In [1]: import numpy as np

In [2]: np.set_printoptions(precision=3, suppress=True, linewidth=200)

In [3]: rd = lambda a: np.round(a, 3) + 0

In [4]: cent = 5 * np.array([[0.0, 0.7, 0.8], [0.9, 1.1, -2.3], [0.8, 0.4, 0.2]])

In [5]: rng = np.random.default_rng(773)

In [6]: idx = rng.integers(0, 3, 17)

In [7]: A = cent[idx] + rng.normal(size=(17, 3))

In [8]: print(rd(A))
[[  3.383   0.91   -0.175]
 [  0.229   2.743   2.757]
 [  3.027   3.364   1.391]
 [  4.623   3.046  -0.17 ]
 [ -0.865   3.896   4.336]
 [  4.475   5.662 -12.387]
 [ -0.216   2.785   6.564]
 [  5.962   4.776 -12.335]
 [  0.419   2.779   3.477]
 [  5.22    5.561 -12.296]
 [  0.543   4.923   4.313]
 [ -0.593   2.239   4.097]
 [  3.324   4.126 -12.383]
 [  3.376   0.926   0.292]
 [  0.204   3.819   3.22 ]
 [  5.873   1.561   0.796]
 [  1.052   2.276   4.496]]

In [9]: q, R = np.linalg.qr(A)

In [10]: print(np.allclose(R.T @ R, A.T @ A))
True

In [11]: d = np.linalg.norm(A[:, None] - A[None], axis=-1)

In [12]: print((d + 1e9 * np.eye(17)).round(6).argmin(axis=1))
[13  8  3 15 14  9 16  9  1  5 14  8  5  0  8  3  8]

In [13]: print(np.linalg.matrix_rank(d ** 2))
5

In [14]: print(d.shape)
(17, 17)

In [15]: print(rd(d[:5, :5]))
[[0.    4.68  2.933 2.469 6.878]
 [4.68  0.    3.175 5.288 2.241]
 [2.933 3.175 0.    2.255 4.91 ]
 [2.469 5.288 2.255 0.    7.151]
 [6.878 2.241 4.91  7.151 0.   ]]

In [16]: f, g = A[16], A[3]

In [17]: print(rd(f @ f))
26.506

In [18]: print(rd(f @ g))
11.033

In [19]: p = (f @ g) / (f @ f) * f

In [20]: print(rd(np.outer(f, g)))
[[ 4.863  3.204 -0.179]
 [10.524  6.933 -0.387]
 [20.786 13.694 -0.763]]

In [21]: print(np.linalg.matrix_rank(np.outer(f, g)))
1

In [22]: print(rd(g - p))
[ 4.185  2.098 -2.041]

In [23]: feats = np.load("layer14.npy")

In [24]: print(feats)
[[3. 1. 1. 1.]
 [1. 3. 1. 1.]
 [1. 1. 3. 1.]
 [1. 1. 1. 3.]]

In [25]: # symmetric

In [26]: evals, V = np.linalg.eigh(feats)

In [27]: print(rd(np.abs(V[:, -1])))
[0.5 0.5 0.5 0.5]

In [28]: print(rd(evals))
[2. 2. 2. 6.]

In [29]: print(rd(V.T @ V))
[[1. 0. 0. 0.]
 [0. 1. 0. 0.]
 [0. 0. 1. 0.]
 [0. 0. 0. 1.]]

In [30]: print(rd(np.linalg.eigvalsh(feats @ feats)))
[ 4.  4.  4. 36.]

In [31]: print(rd(np.linalg.eigvalsh(feats + -2 * np.eye(4))))
[0. 0. 0. 4.]

In [32]: other = np.array([[-5, -4], [-2, 9]])

In [33]: cent = np.kron(other, feats)

In [34]: print(rd(np.linalg.norm(cent, 2)), rd(np.linalg.norm(other, 2) * np.linalg.norm(feats, 2)))
59.111 59.111

In [35]: print(np.allclose(feats @ feats.T, feats.T @ feats))
True

In [36]: q, V = np.linalg.qr(feats[:, :2])[0], np.linalg.qr(feats[:, 2:])[0]

In [37]: sv = np.linalg.svd(q.T @ V, compute_uv=False)

In [38]: print(rd(np.linalg.norm(q @ q.T - V @ V.T, 2)))
1.0

In [39]: print(rd(np.degrees(np.arccos(sv.clip(0, 1)))))
[36.87 90.  ]

In [40]: print(rd(sv))
[0.8 0. ]

In [41]: other = np.array([[0], [2]])

In [42]: W0 = np.block([[np.zeros((2, 2)), other], [other.T, np.zeros((1, 1))]])

In [43]: print(W0)
[[0. 0. 0.]
 [0. 0. 2.]
 [0. 2. 0.]]

In [44]: print(rd(np.sort(np.linalg.eigvals(W0).real)))
[-2.  0.  2.]

In [45]: print(rd(np.linalg.det(W0)))
0.0

In [46]: print(np.flatnonzero(np.linalg.matrix_power((W0 != 0) + (W0.T != 0) + np.eye(3), 3)[2]))
[1 2]

In [47]: print((W0 != 0).astype(int))
[[0 0 0]
 [0 0 1]
 [0 1 0]]

In [48]: print(np.argsort(-np.linalg.norm(W0, axis=0).round(6), kind="stable")[:3])
[1 2 0]

In [49]: J = np.load("mat.npy")

In [50]: print(J)
[[2 2 0]
 [0 3 0]
 [0 0 3]]

In [51]: # triangular, det is the product of the diagonal

In [52]: evals, V = np.linalg.eig(J)

In [53]: print(rd(np.sort(np.linalg.eigvals(np.linalg.inv(J)))))
[0.333 0.333 0.5  ]

In [54]: print(rd(np.sort(np.linalg.eigvals(J.T))))
[2. 3. 3.]

In [55]: m1 = np.array([[-7, 4, 6, -2], [-7, 4, 6, -2], [-8, 6, 5, -5], [-7, -1, -6, -9]])

In [56]: other = np.c_[A[:, :2] @ np.array([[0, 0], [3, 1]]), np.array([3, 1, -1, -2, 3, -1, 1, -1, 1, 3, -1, 0, 1, -2, 0, 2, 3])]

In [57]: print(rd(other))
[[ 2.729  0.91   3.   ]
 [ 8.229  2.743  1.   ]
 [10.091  3.364 -1.   ]
 [ 9.137  3.046 -2.   ]
 [11.687  3.896  3.   ]
 [16.987  5.662 -1.   ]
 [ 8.354  2.785  1.   ]
 [14.328  4.776 -1.   ]
 [ 8.337  2.779  1.   ]
 [16.683  5.561  3.   ]
 [14.77   4.923 -1.   ]
 [ 6.718  2.239  0.   ]
 [12.379  4.126  1.   ]
 [ 2.779  0.926 -2.   ]
 [11.458  3.819  0.   ]
 [ 4.684  1.561  2.   ]
 [ 6.829  2.276  3.   ]]

In [58]: print(rd(np.linalg.norm(other - A @ np.linalg.lstsq(A, other)[0], axis=0)))
[0.    0.    7.181]

In [59]: print(np.linalg.matrix_rank(np.c_[A, other]))
4

In [60]: f = np.array([-2, 5])

In [61]: print(rd(np.cross(other[1, :3], other[6, :3])))
[-0.042  0.125  0.   ]

In [62]: print(rd(np.convolve(other[1], f)))
[-16.458  35.658  11.715   5.   ]

In [63]: print(np.allclose(m1, m1.T))
False

In [64]: print((m1 - m1.T) / 2)
[[ 0.   5.5  7.   2.5]
 [-5.5  0.   0.  -0.5]
 [-7.   0.   0.   0.5]
 [-2.5  0.5 -0.5  0. ]]

In [65]: print(rd(np.linalg.det(m1)))
0.0

In [66]: m1.inv()
---------------------------------------------------------------------------
AttributeError                            Traceback (most recent call last)
Cell In[66], line 1
----> 1 m1.inv()

AttributeError: 'numpy.ndarray' object has no attribute 'inv'

In [67]: print((m1 + m1.T) / 2)
[[-7.  -1.5 -1.  -4.5]
 [-1.5  4.   6.  -1.5]
 [-1.   6.   5.  -5.5]
 [-4.5 -1.5 -5.5 -9. ]]

In [68]: print(rd(np.abs(np.linalg.eigvals(m1)).max()))
11.0

In [69]: Uu, sv, Vh = np.linalg.svd(m1)

In [70]: print(np.argmax(sv[:-1] / (sv[1:] + 1e-6)) + 1)
3

In [71]: print(rd(sv))
[19.406 12.125  1.84   0.   ]

In [72]: other = Uu[:, :3] @ np.diag(sv[:3]) @ Vh[:3]

In [73]: print(rd(np.abs(m1 - other).max()))
0.0

In [74]: print(np.linalg.matrix_rank(other))
3

In [75]: print(rd(np.linalg.norm(m1 - other) / np.linalg.norm(m1)))
0.0

In [76]: data = np.load("a.npy")

In [77]: print(rd(data))
[[-0.105 -0.765 -0.636]
 [ 0.843 -0.408  0.35 ]
 [-0.527 -0.499  0.688]]

In [78]: x0 = np.array([9, -4, 8])

In [79]: target = data @ x0

In [80]: print(rd(target))
[-2.977 12.023  2.755]

In [81]: print(rd(np.linalg.solve(data, -3 * target)))
[-27.  12. -24.]

In [82]: print(rd(np.linalg.solve(data.T, data[0])))
[1. 0. 0.]

In [83]: print(rd(np.linalg.solve(data, target)))
[ 9. -4.  8.]

In [84]: G = data.T @ data

In [85]: print(np.allclose(G, G.T))
True

In [86]: print((data @ data.T).shape)
(3, 3)

In [87]: print(rd(np.linalg.eigvalsh(G)[::-1]))
[1. 1. 1.]

In [88]: print(np.linalg.matrix_rank(G))
3

In [89]: x0 = np.array([-1, -2, -2])

In [90]: print(rd((data * x0).sum(axis=1)))
[ 2.906 -0.729  0.15 ]

In [91]: print((data @ x0).argmax())
0

In [92]: x0 = np.array([1, 6, -4])

In [93]: print(rd(np.linalg.norm(x0)), rd(np.linalg.norm(data @ x0)))
7.28 7.28

In [94]: print(rd(np.sort(np.abs(np.degrees(np.angle(np.linalg.eigvals(data)))))))
[  0.    114.371 114.371]

In [95]: print(rd(np.linalg.det(data[::-1])))
-1.0

In [96]: print(rd(np.kron(np.eye(2, dtype=int), data)))
[[-0.105 -0.765 -0.636  0.     0.     0.   ]
 [ 0.843 -0.408  0.35   0.     0.     0.   ]
 [-0.527 -0.499  0.688  0.     0.     0.   ]
 [ 0.     0.     0.    -0.105 -0.765 -0.636]
 [ 0.     0.     0.     0.843 -0.408  0.35 ]
 [ 0.     0.     0.    -0.527 -0.499  0.688]]

In [97]: print(rd(np.linalg.eigvals(data).sum().real))
0.175

In [98]: print(rd(np.linalg.det(2 * data)), rd(np.linalg.det(data)))
8.0 1.0

In [99]: print(rd(np.einsum("ij,ji->", data, data)))
-0.319

In [100]: E = rng.normal(size=(26, 3)) + 10 * np.array([1, -1, -1])

In [101]: print(rd(E))
[[ 11.283 -10.495  -7.26 ]
 [ 10.862 -10.595 -10.389]
 [  9.098  -9.779  -9.917]
 [ 10.642 -11.731 -10.435]
 [  9.828  -9.051 -10.798]
 [  8.366  -9.491 -10.634]
 [ 10.923  -9.307  -9.861]
 [ 10.327  -9.807 -12.443]
 [ 11.284  -9.113  -8.868]
 [ 10.068  -9.474 -11.128]
 [  9.045  -9.668 -10.033]
 [  9.73  -10.395  -8.926]
 [ 10.517  -9.723  -9.587]
 [ 12.206  -9.44   -9.983]
 [ 10.751 -10.501 -11.267]
 [  9.88   -7.954 -10.233]
 [  9.215 -10.884 -12.253]
 [  9.742 -11.325  -9.827]
 [ 10.498  -9.222  -9.497]
 [ 11.37  -10.858 -11.287]
 [  8.444  -9.73   -8.632]
 [ 10.879  -9.303  -9.61 ]
 [  9.81  -10.382  -9.297]
 [  8.958 -10.703 -10.666]
 [ 10.623  -9.713 -11.074]
 [  9.377 -11.432 -10.905]]

In [102]: G = np.cov(E, rowvar=False)

In [103]: print(rd(np.corrcoef(E.T)))
[[1.    0.063 0.124]
 [0.063 1.    0.145]
 [0.124 0.145 1.   ]]

In [104]: print(rd(np.linalg.eigvalsh(G)[::-1]))
[1.343 0.873 0.71 ]

In [105]: d = np.linalg.norm(E[:, None] - E[None], axis=-1)

In [106]: print(d.shape)
(26, 26)

In [107]: print(np.linalg.matrix_rank(d ** 2))
5

In [108]: print(rd(d[:5, :5]))
[[0.    3.159 3.514 3.466 4.089]
 [3.159 0.    2.001 1.157 1.903]
 [3.514 2.001 0.    2.542 1.356]
 [3.466 1.157 2.542 0.    2.824]
 [4.089 1.903 1.356 2.824 0.   ]]

In [109]: print(d[20].round(6).argsort(kind="stable")[:4])
[20  2 11 10]

In [110]: Ac = E - E.mean(axis=0)

In [111]: V = np.linalg.svd(Ac)[2][:1]

In [112]: other = Ac - Ac @ V.T @ V

In [113]: print(rd((Ac @ V.T).std(axis=0)))
[1.137]

In [114]: hat = E @ np.linalg.solve(E.T @ E, E.T)

In [115]: print(rd(np.trace(hat)))
3.0

In [116]: other = np.c_[E[:, :1] @ np.array([[0]]), np.array([1, -1, 1, 0, 0, 3, -1, 1, 2, 1, -2, -1, 1, 2, 3, 0, 2, 3, -1, 2, -2, 0, 2, 3, -2, 3])]

In [117]: print(other)
[[ 0.  1.]
 [ 0. -1.]
 [ 0.  1.]
 [ 0.  0.]
 [ 0.  0.]
 [ 0.  3.]
 [ 0. -1.]
 [ 0.  1.]
 [ 0.  2.]
 [ 0.  1.]
 [ 0. -2.]
 [ 0. -1.]
 [ 0.  1.]
 [ 0.  2.]
 [ 0.  3.]
 [ 0.  0.]
 [ 0.  2.]
 [ 0.  3.]
 [ 0. -1.]
 [ 0.  2.]
 [ 0. -2.]
 [ 0.  0.]
 [ 0.  2.]
 [ 0.  3.]
 [ 0. -2.]
 [ 0.  3.]]

In [118]: print(np.linalg.matrix_rank(other))
1

In [119]: print(np.linalg.matrix_rank(np.c_[E, other]))
4

In [120]: print(rd(np.linalg.norm(other - E @ np.linalg.lstsq(E, other)[0], axis=0)))
[0.    8.065]

In [121]: print(rd(np.linalg.norm(np.linalg.qr(E)[0].T @ other, axis=0) ** 2 / ((other ** 2).sum(axis=0) + 1e-12)))
[0.    0.244]
